% ipython --no-banner

In [1]: import numpy as np

In [2]: np.set_printoptions(precision=2, suppress=True, linewidth=100, legacy="1.25")

In [3]: mat = np.loadtxt("sample11.csv", delimiter=",")

In [4]: print(mat)
[[  5.38   0.57   0.18]
 [  7.53  -1.13   0.19]
 [-10.65   1.05  -0.08]
 [  2.16  -0.08   0.  ]
 [ -4.73   0.75  -0.22]
 [-11.91   0.58   0.19]
 [  1.35   0.74   0.04]
 [  3.28   1.02   0.04]
 [ -0.9    0.04   0.09]
 [ -8.62  -0.98  -0.2 ]
 [ -5.25  -1.43   0.12]
 [-10.31   1.12   0.03]
 [ -3.79  -1.3    0.02]
 [  2.02   0.97  -0.11]
 [  8.95   0.32   0.  ]
 [  0.63   1.14  -0.08]
 [ -1.42   1.33  -0.06]
 [ -4.95  -0.51  -0.36]
 [ -0.44   1.39   0.43]
 [ -1.02   0.23   0.33]
 [ -4.57   0.06   0.03]
 [  3.47  -0.38   0.08]
 [  6.1    0.4    0.09]
 [ -7.5    0.07   0.06]
 [ -0.56  -1.18  -0.01]
 [  2.16   1.36  -0.05]
 [  0.57  -0.31   0.  ]]

In [5]: z = mat[:, 2] > np.median(mat[:, 2])

In [6]: f = mat[z].mean(axis=0) - mat[~z].mean(axis=0)

In [7]: z.astype(int)
Out[7]: array([1, 1, 0, 0, 0, 1, 1, 1, 1, 0, 1, 0, 0, 0, 0, 0, 0, 0, 1, 1, 0, 1, 1, 1, 0, 0, 0])

In [8]: ((mat - mat.mean(axis=0)) @ f > 0).astype(int)
Out[8]: array([1, 1, 0, 1, 0, 0, 1, 1, 1, 0, 0, 0, 0, 1, 1, 1, 0, 0, 1, 1, 0, 1, 1, 0, 1, 1, 1])

In [9]: f
Out[9]: array([ 2.21, -0.07,  0.23])

In [10]: np.argsort(-np.abs(f).round(6), kind="stable")
Out[10]: array([0, 2, 1])

In [11]: proj = mat @ np.linalg.solve(mat.T @ mat, mat.T)

In [12]: np.round(proj @ mat[:, 2], 2) + 0
Out[12]: 
array([ 0.18,  0.19, -0.08,  0.  , -0.22,  0.19,  0.04,  0.04,  0.09, -0.2 ,  0.12,  0.03,  0.02,
       -0.11,  0.  , -0.08, -0.06, -0.36,  0.43,  0.33,  0.03,  0.08,  0.09,  0.06, -0.01, -0.05,
        0.  ])

In [13]: np.round(np.trace(proj), 2)
Out[13]: 3.0

In [14]: np.round(np.diag(proj), 2) + 0
Out[14]: 
array([0.08, 0.17, 0.18, 0.01, 0.12, 0.26, 0.03, 0.06, 0.01, 0.17, 0.18, 0.18, 0.11, 0.08, 0.1 ,
       0.08, 0.09, 0.2 , 0.34, 0.17, 0.03, 0.03, 0.06, 0.08, 0.07, 0.11, 0.  ])

In [15]: print(np.round(np.linalg.eigvalsh(proj), 2) + 0)
[0. 0. 0. 0. 0. 0. 0. 0. 0. 0. 0. 0. 0. 0. 0. 0. 0. 0. 0. 0. 0. 0. 0. 0. 1. 1. 1.]

In [16]: print(np.linalg.matrix_rank(np.eye(27) - proj))
24

In [17]: mat @ mat
---------------------------------------------------------------------------
ValueError                                Traceback (most recent call last)
Cell In[17], line 1
----> 1 mat @ mat

ValueError: matmul: Input operand 1 has a mismatch in its core dimension 0, with gufunc signature (n?,k),(k,m?)->(n?,m?) (size 27 is different from 3)

In [18]: G = mat.T @ mat

In [19]: (mat @ mat.T).shape
Out[19]: (27, 27)

In [20]: print(G)
[[847.89  -4.53   4.05]
 [ -4.53  21.16   0.39]
 [  4.05   0.39   0.69]]

In [21]: np.allclose(G, G.T)
Out[21]: True

In [22]: print(np.diag(G))
[847.89  21.16   0.69]

In [23]: np.linalg.svd(mat, compute_uv=False) ** 2
Out[23]: array([847.94,  21.14,   0.67])
